>>> import numpy as np
>>> np.set_printoptions(suppress=True, linewidth=140)
>>> def rd(a):
...     return np.round(a, 1) + 0
... 
>>> feats = np.load("a.npy")
>>> print(rd(feats))
[[  1.8  13.   18.8  -9.3]
 [  1.6  12.2  17.8  -8.7]
 [  1.2   9.9  14.9  -7. ]
 [  0.1   3.3   6.3  -2.4]
 [  0.1  -0.3   0.2  -0.2]
 [  0.1  -0.2   0.1  -0.1]
 [ -1.7   0.1  -0.1   2. ]
 [ -2.2   0.   -0.2   2.6]
 [ -2.6  -0.2  -0.4   3.1]
 [ -4.9  -1.6  -1.5   6.2]
 [-10.3  -6.1  -5.2  14.1]]
>>> Xs = feats - feats.mean(axis=0)
>>> Uu, sig, vt = np.linalg.svd(Xs, full_matrices=False)
>>> print(rd(sig))
[40.2  9.6  1.3  0. ]
>>> print(np.searchsorted(np.cumsum(sig ** 2) / (sig ** 2).sum(), 0.9) + 1)
1
>>> print((np.sign(Uu[:, 0]) == np.sign(Uu[0, 0])).astype(int))
[1 1 1 1 0 0 0 0 0 0 0]
>>> print(rd(sig ** 2 / (sig ** 2).sum()))
[0.9 0.1 0.  0. ]
>>> print(np.abs(vt[0]).argmax())
2
>>> print(np.abs(Uu[:, 0]).argmax())
10
>>> Uu, sig, vt = np.linalg.svd(feats)
>>> print(np.argmax(sig[:-1] / (sig[1:] + 1e-6)) + 1)
3
>>> A2 = Uu[:, :3] @ np.diag(sig[:3]) @ vt[:3]
>>> print(np.linalg.matrix_rank(feats, rtol=0.05))
2
>>> print(rd(np.linalg.norm(feats - A2, 2)), rd(sig[3]))
0.0 0.0
>>> print(np.linalg.matrix_rank(A2))
3
>>> print(np.unique(feats.round(6), axis=0).shape)
(11, 4)
>>> print(np.linalg.lstsq(feats[:-1].T, feats[-1])[2])
3
>>> print(np.abs(np.diag(np.linalg.qr(feats)[1])) > 1e-9)
[ True  True  True False]
>>> try:
...     np.linalg.inv(feats)
... except np.linalg.LinAlgError as e:
...     print(e)
... 
Last 2 dimensions of the array must be square
>>> G = np.cov(feats, rowvar=False)
>>> print(G.shape)
(4, 4)
>>> print(rd(feats.std(axis=0)))
[3.4 5.9 8.1 6.6]
>>> print(rd(np.polyfit(feats[:, 3], feats[:, 2], 1)))
[-1.1  4.6]
>>> print(rd(np.linalg.eigvalsh(G)[::-1]))
[161.3   9.3   0.2   0. ]
>>> print(np.linalg.matrix_rank(feats, rtol=0.1))
2
>>> print(rd(np.linalg.norm(feats, 2) / np.linalg.norm(feats)))
0.9
>>> print(np.argsort(-np.linalg.norm(feats, axis=0).round(6), kind="stable")[:3])
[2 3 1]
>>> E = np.loadtxt("block13.csv", delimiter=",")
>>> print(E)
[[2. 3. 1. 2. 0.]
 [2. 1. 1. 2. 3.]
 [2. 1. 3. 1. 3.]
 [3. 2. 1. 0. 3.]
 [2. 2. 2. 0. 1.]]
>>> T = np.stack([E, 5 * E, E[::-1]])
>>> print((T @ E.T).shape)
(3, 5, 5)
>>> print(np.linalg.matrix_rank(T.reshape(3, -1)))
2
>>> print(np.einsum("bij,cij->bc", T, T))
[[  97.  485.   84.]
 [ 485. 2425.  420.]
 [  84.  420.   97.]]
>>> print(T.sum(axis=0))
[[14. 20.  8. 12.  1.]
 [15.  8.  7. 12. 21.]
 [14.  7. 21.  7. 21.]
 [20. 13.  7.  2. 21.]
 [14. 15. 13.  2.  6.]]
>>> print(rd(np.linalg.det(T)))
[    -4. -12500.     -4.]
>>> print(rd(np.abs(np.linalg.svd(E)[2][-1])))
[0.7 0.6 0.  0.1 0.4]
>>> print(np.argsort(-np.linalg.norm(E, axis=0).round(6), kind="stable")[:3])
[4 0 1]
>>> print(np.linalg.cond(E) > 100)
True
>>> print([round(float(x), 1) for x in np.linalg.svd(E, compute_uv=False)[:3]])
[8.9, 3.1, 2.1]
>>> A2 = E[0, 0] * E[1:] - np.outer(E[1:, 0], E[0])
>>> print(A2)
[[ 0. -4.  0.  0.  6.]
 [ 0. -4.  4. -2.  6.]
 [ 0. -5. -1. -6.  6.]
 [ 0. -2.  2. -4.  2.]]
>>> print(np.flatnonzero(~A2.round(6).any(axis=1)))
[]
>>> Uu, sig, vt = np.linalg.svd(E)
>>> print(np.argmax(sig[:-1] / (sig[1:] + 1e-6)) + 1)
4
>>> A2 = Uu[:, :4] @ np.diag(sig[:4]) @ vt[:4]
>>> print(rd(np.linalg.norm(E - A2, 2)), rd(sig[4]))
0.0 0.0
>>> print(np.linalg.matrix_rank(E, rtol=0.05))
4
>>> print(rd(np.linalg.norm(E - A2) / np.linalg.norm(E)))
0.0
>>> x = np.array([-2, -1, 1, 0, -2])
>>> h = np.maximum(E @ x, 0)
>>> print(np.maximum(E @ (3 * x), 0))
[0. 0. 0. 0. 0.]
>>> print(np.maximum(E @ x, 0) - np.maximum(-E @ x, 0))
[ -6. -10.  -8. -13.  -6.]
>>> print(rd(np.tanh(E @ x)))
[-1. -1. -1. -1. -1.]
>>> print(np.flatnonzero(h > 1e-9))
[]
>>> F = np.cumsum(np.array([[5, 3, 3],
...     [3, 0, 4],
...     [0, 0, 1],
...     [4, 1, 0],
...     [2, 4, 5],
...     [0, 3, 5],
...     [2, 2, 5],
...     [2, 4, 3],
...     [1, 2, 5],
...     [1, 1, 2],
...     [3, 3, 3],
...     [0, 2, 3],
...     [0, 4, 0],
...     [4, 5, 2],
...     [5, 5, 4],
...     [2, 2, 2],
...     [4, 3, 4],
...     [2, 3, 0],
...     [5, 2, 3],
...     [1, 5, 3],
...     [0, 4, 5],
...     [0, 5, 4],
...     [2, 1, 5],
...     [0, 2, 5],
...     [1, 1, 2],
...     [5, 5, 3],
...     [4, 2, 4],
...     [0, 1, 0]]), axis=0)
>>> print(F)
[[ 5  3  3]
 [ 8  3  7]
 [ 8  3  8]
 [12  4  8]
 [14  8 13]
 [14 11 18]
 [16 13 23]
 [18 17 26]
 [19 19 31]
 [20 20 33]
 [23 23 36]
 [23 25 39]
 [23 29 39]
 [27 34 41]
 [32 39 45]
 [34 41 47]
 [38 44 51]
 [40 47 51]
 [45 49 54]
 [46 54 57]
 [46 58 62]
 [46 63 66]
 [48 64 71]
 [48 66 76]
 [49 67 78]
 [54 72 81]
 [58 74 85]
 [58 75 85]]
>>> Uu, sig, vt = np.linalg.svd(F)
>>> print(rd(sig))
[399.4  18.3  15.2]
>>> print(np.argmax(sig[:-1] / (sig[1:] + 1e-6)) + 1)
1
>>> A2 = Uu[:, :1] @ np.diag(sig[:1]) @ vt[:1]
>>> print(np.linalg.matrix_rank(A2))
1
>>> print(rd(np.linalg.norm(F - A2) / np.linalg.norm(F)))
0.1
>>> print(np.linalg.matrix_rank(F, rtol=0.05))
1
>>> print(rd(np.linalg.norm(F - A2, 2)), rd(sig[1]))
18.3 18.3
>>> print(rd(np.abs(F - A2).max()))
5.8
